$ ipython --no-banner

In [1]: import numpy as np

In [2]: from numpy import linalg as LA

In [3]: np.set_printoptions(precision=2, suppress=True, linewidth=140)

In [4]: q, _ = LA.qr(np.array([[0.6, 0.2, 0.3, -0.4],
   ...:     [1.5, 1.7, 0.0, 0.1],
   ...:     [-1.0, 0.1, -0.7, 1.8],
   ...:     [-0.1, -0.7, 1.6, 2.2],
   ...:     [-0.6, 0.8, -1.7, 0.8]]))

In [5]: feats = q @ q.T

In [6]: feats
Out[6]: 
array([[ 0.37,  0.07, -0.41,  0.15,  0.2 ],
       [ 0.07,  0.99,  0.04, -0.02, -0.02],
       [-0.41,  0.04,  0.73,  0.1 ,  0.13],
       [ 0.15, -0.02,  0.1 ,  0.97, -0.05],
       [ 0.2 , -0.02,  0.13, -0.05,  0.94]])

In [7]: f, g = feats[1], feats[0]

In [8]: round(float(f @ g), 2)
Out[8]: 0.07

In [9]: print(round(f @ f, 2))
0.99

In [10]: p = (f @ g) / (f @ f) * f

In [11]: np.round(g - p, 2) + 0
Out[11]: array([ 0.37,  0.  , -0.41,  0.15,  0.2 ])

In [12]: np.round(np.outer(f, g), 2) + 0
Out[12]: 
array([[ 0.02,  0.  , -0.03,  0.01,  0.01],
       [ 0.37,  0.07, -0.41,  0.15,  0.2 ],
       [ 0.02,  0.  , -0.02,  0.01,  0.01],
       [-0.01,  0.  ,  0.01,  0.  ,  0.  ],
       [-0.01,  0.  ,  0.01,  0.  ,  0.  ]])

In [13]: F = np.load("a.npy")

In [14]: F
Out[14]: 
array([[3.3, 5. , 4. , 2. , 0. , 5. , 0. ],
       [8. , 0.3, 9. , 6. , 0. , 7. , 3. ],
       [0. , 1. , 6.3, 9. , 1. , 0. , 0. ],
       [7. , 2. , 5. , 8.3, 1. , 6. , 9. ],
       [6. , 3. , 7. , 7. , 6.3, 4. , 7. ],
       [9. , 9. , 1. , 4. , 9. , 2.3, 5. ],
       [3. , 5. , 4. , 2. , 0. , 5. , 0.3]])

In [15]: U, s, Vh = LA.svd(feats)

In [16]: s.round(2) + 0
Out[16]: array([1., 1., 1., 1., 0.])

In [17]: M2 = U[:, :4] @ np.diag(s[:4]) @ Vh[:4]

In [18]: round(float(np.abs(feats - M2).max()), 2)
Out[18]: 0.0

In [19]: np.round(LA.norm(feats - M2) / LA.norm(feats), 2)
Out[19]: np.float64(0.0)

In [20]: print(round(LA.norm(feats - M2, 2), 2), round(float(s[4]), 2))
0.0 0.0

In [21]: LA.matrix_rank(M2)
Out[21]: np.int64(4)
